$ python -q
>>> import numpy as np
>>> np.set_printoptions(precision=2, suppress=True, linewidth=140)
>>> tidy = lambda a: np.round(a, 2) + 0
>>> A = np.load("test14.npy")
>>> print(tidy(A))
[[-1.31  2.89 -1.91  1.52]
 [-3.66 -1.38 -0.22 -0.8 ]
 [ 0.78 -0.03 -2.79 -2.76]
 [ 0.52 -2.4  -2.13  2.33]]
>>> C2 = A.T @ A
>>> print((A @ A.T).shape)
(4, 4)
>>> print(np.allclose(C2, C2.T))
True
>>> print(tidy(np.diag(C2)))
[16. 16. 16. 16.]
>>> print(tidy(np.linalg.eigvalsh(C2)[::-1]))
[16. 16. 16. 16.]
>>> q = A.astype(float).copy()
>>> for j in range(4):
...     q[:, j] -= q[:, :j] @ (q[:, :j].T @ q[:, j])
...     q[:, j] /= np.linalg.norm(q[:, j])
... 
>>> print(tidy(q.T @ A))
[[4. 0. 0. 0.]
 [0. 4. 0. 0.]
 [0. 0. 4. 0.]
 [0. 0. 0. 4.]]
>>> print(tidy(np.linalg.norm(A, axis=0)))
[4. 4. 4. 4.]
>>> print(tidy(A @ A.T))
[[16.  0.  0.  0.]
 [ 0. 16.  0.  0.]
 [ 0.  0. 16.  0.]
 [ 0.  0.  0. 16.]]
>>> print(tidy(np.linalg.svd(A, compute_uv=False)))
[4. 4. 4. 4.]
>>> print(tidy(A[:, 3] @ A[:, 0]))
0.0
>>> K = np.array([[4, 0, 0], [0, -5, 0], [0, 0, 3]])
>>> vals, V = np.linalg.eigh(K)
>>> print(V.T @ K @ V)
[[-5.  0.  0.]
 [ 0.  3.  0.]
 [ 0.  0.  4.]]
>>> print(V.T @ V)
[[1. 0. 0.]
 [0. 1. 0.]
 [0. 0. 1.]]
>>> print(tidy(np.linalg.eigvalsh(K @ K)))
[ 9. 16. 25.]
>>> E = np.load("block5.npy")
>>> print(E)
[[16  8 16 16  0  4]
 [ 8 22 23 29 15 11]
 [16 23 41 41  5  4]
 [16 29 41 45 13 10]
 [ 0 15  5 13 17 12]
 [ 4 11  4 10 12 10]]
>>> vals, V = np.linalg.eigh(E)
>>> x = np.array([8, 7, 2, -2, -8, 9])
>>> print(tidy(np.linalg.eigvalsh(E[1:, 1:])))
[  0.     0.     1.06  26.28 107.65]
>>> print(np.abs(E).sum(axis=1).max(), tidy(np.abs(vals).max()))
154 113.37
>>> print(tidy(np.linalg.norm(E, 2) / np.linalg.norm(E)))
0.97
>>> print(np.argsort(-np.linalg.norm(E, axis=0).round(6), kind="stable")[:3])
[3 2 1]
>>> X = np.load("m.npy")
>>> print(X)
[[-2  0  0  0  0]
 [ 0 -1  0  0  0]
 [ 3  1  1  0  0]
 [-3 -1 -1  3  0]
 [-1 -2 -3  1 -1]]
>>> vals, V = np.linalg.eig(X)
>>> print(tidy(np.sort(np.linalg.eigvals(X.T))))
[-2. -1. -1.  1.  3.]
>>> print(X @ V[:, 0] - vals[0] * V[:, 0])
[0. 0. 0. 0. 0.]
>>> print(vals)
[-1.  3.  1. -2. -1.]
>>> print(tidy(np.sort(np.linalg.eigvals(X @ X))))
[1. 1. 1. 4. 9.]
>>> print(np.prod(vals))
-6.0
>>> print(tidy(np.sort(np.linalg.eigvals(np.linalg.inv(X)))))
[-1.   -1.   -0.5   0.33  1.  ]
>>> rng = np.random.default_rng(24514)
>>> z = rng.permutation(5)
>>> print(z)
[3 1 0 2 4]
>>> Y = X[z][:, z]
>>> print(Y)
[[ 3 -1 -3 -1  0]
 [ 0 -1  0  0  0]
 [ 0  0 -2  0  0]
 [ 0  1  3  1  0]
 [ 1 -2 -1 -3 -1]]
>>> print(tidy(np.linalg.det(Y)), tidy(np.linalg.det(X[z])))
-6.0 -6.0
>>> print(tidy(np.sort(np.abs(np.linalg.eigvals(Y)))))
[1. 1. 1. 2. 3.]
>>> print(np.diag(Y))
[ 3 -1 -2  1 -1]
>>> hat = np.triu(np.array([[-1, -5, -1, -3, 4],
...     [2, -3, -3, -1, -3],
...     [0, 1, 3, 3, 0],
...     [0, -3, 4, 5, -4],
...     [-1, -1, -3, 1, -2]]), 1) + np.eye(5)
>>> Y = hat @ X @ np.linalg.inv(hat)
>>> print(np.linalg.matrix_rank(Y))
5
>>> print(tidy(np.linalg.det(Y)))
-6.0
>>> print(tidy(np.poly(Y)))
[ 1.  0. -8. -6.  7.  6.]
>>> print(np.trace(Y), np.trace(X))
0.0 0
